% ipython --no-banner

In [1]: import numpy as np

In [2]: import numpy.linalg as la

In [3]: np.set_printoptions(precision=2, suppress=True, linewidth=200, floatmode="fixed")

In [4]: def rd(a):
   ...:     return np.round(a, 2) + 0
   ...: 

In [5]: out = np.array([[0, 1, 2, 1],
   ...:     [2, 2, 2, 0],
   ...:     [2, 2, 1, 1],
   ...:     [2, 2, 0, 2],
   ...:     [2, 2, 1, 0],
   ...:     [2, 0, 2, 2],
   ...:     [0, 2, 0, 1],
   ...:     [2, 2, 2, 1],
   ...:     [2, 2, 0, 0],
   ...:     [1, 0, 0, 0],
   ...:     [2, 1, 1, 2]])

In [6]: Z = np.array([[-1, 1, 3, 2, 3, -4, 5],
   ...:     [3, -4, -5, 3, 2, 5, 2],
   ...:     [-2, -4, -2, 3, 2, 1, -3],
   ...:     [5, 1, 3, -2, -5, 4, 3]])

In [7]: X = out @ Z

In [8]: X
Out[8]: 
array([[  4, -11,  -6,   7,   1,  11,  -1],
       [  0, -14,  -8,  16,  14,   4,   8],
       [  7,  -9,  -3,  11,   7,   7,  14],
       [ 14,  -4,   2,   6,   0,  10,  20],
       [  2, -10,  -6,  13,  12,   3,  11],
       [  4,  -4,   8,   6,   0,   2,  10],
       [ 11,  -7,  -7,   4,  -1,  14,   7],
       [  5, -13,  -5,  14,   9,   8,  11],
       [  4,  -6,  -4,  10,  10,   2,  14],
       [ -1,   1,   3,   2,   3,  -4,   5],
       [  9,  -4,   5,   6,   0,   6,  15]])

In [9]: rank = la.matrix_rank(X)

In [10]: rank
Out[10]: np.int64(4)

In [11]: ns = la.svd(X)[2][rank:].T

In [12]: [int(la.matrix_rank(np.delete(X, i, axis=0))) for i in range(11)]
Out[12]: [4, 4, 4, 4, 4, 4, 4, 4, 4, 4, 4]

In [13]: [int(la.matrix_rank(X[:i])) for i in range(1, len(X) + 1)]
Out[13]: [1, 2, 3, 3, 4, 4, 4, 4, 4, 4, 4]

In [14]: np.allclose(X @ ns, 0)
Out[14]: True

In [15]: ns.shape
Out[15]: (7, 3)

In [16]: U, sv, Vh = la.svd(X)

In [17]: vecs = Vh[:(sv > 1e-8).sum()]

In [18]: rng = np.random.default_rng(581)

In [19]: x = X[8] + 3 * X[5] + rng.integers(2) * np.eye(7)[4]

In [20]: x
Out[20]: array([ 16.00, -18.00,  20.00,  28.00,  10.00,   8.00,  44.00])

In [21]: np.allclose(vecs.T @ vecs @ x, x)
Out[21]: True

In [22]: rd(np.diag(vecs.T @ vecs))
Out[22]: array([0.39, 0.52, 0.84, 0.44, 0.48, 0.54, 0.79])

In [23]: m1 = np.load("mat.npy")

In [24]: m1
Out[24]: 
array([[-3.00,  0.00,  3.00, -3.00,  2.00,  0.00,  0.00,  0.00],
       [-3.00, -2.00, -2.00,  2.00, -1.00,  0.00,  0.00,  0.00],
       [ 2.00, -3.00,  3.00,  2.00, -3.00,  0.00,  0.00,  0.00],
       [-3.00, -2.00,  2.00,  2.00,  2.00,  0.00,  0.00,  0.00],
       [ 1.00, -1.00,  2.00,  3.00,  2.00,  0.00,  0.00,  0.00],
       [ 0.00,  0.00,  0.00,  0.00,  0.00, -2.00,  2.00, -3.00],
       [ 0.00,  0.00,  0.00,  0.00,  0.00, -2.00,  1.00,  3.00],
       [ 0.00,  0.00,  0.00,  0.00,  0.00, -3.00,  1.00, -1.00]])

In [25]: rd(la.norm(m1, axis=0))
Out[25]: array([5.66, 4.24, 5.48, 5.48, 4.69, 4.12, 2.45, 4.36])

In [26]: m1[6] @ m1[2]
Out[26]: np.float64(0.0)
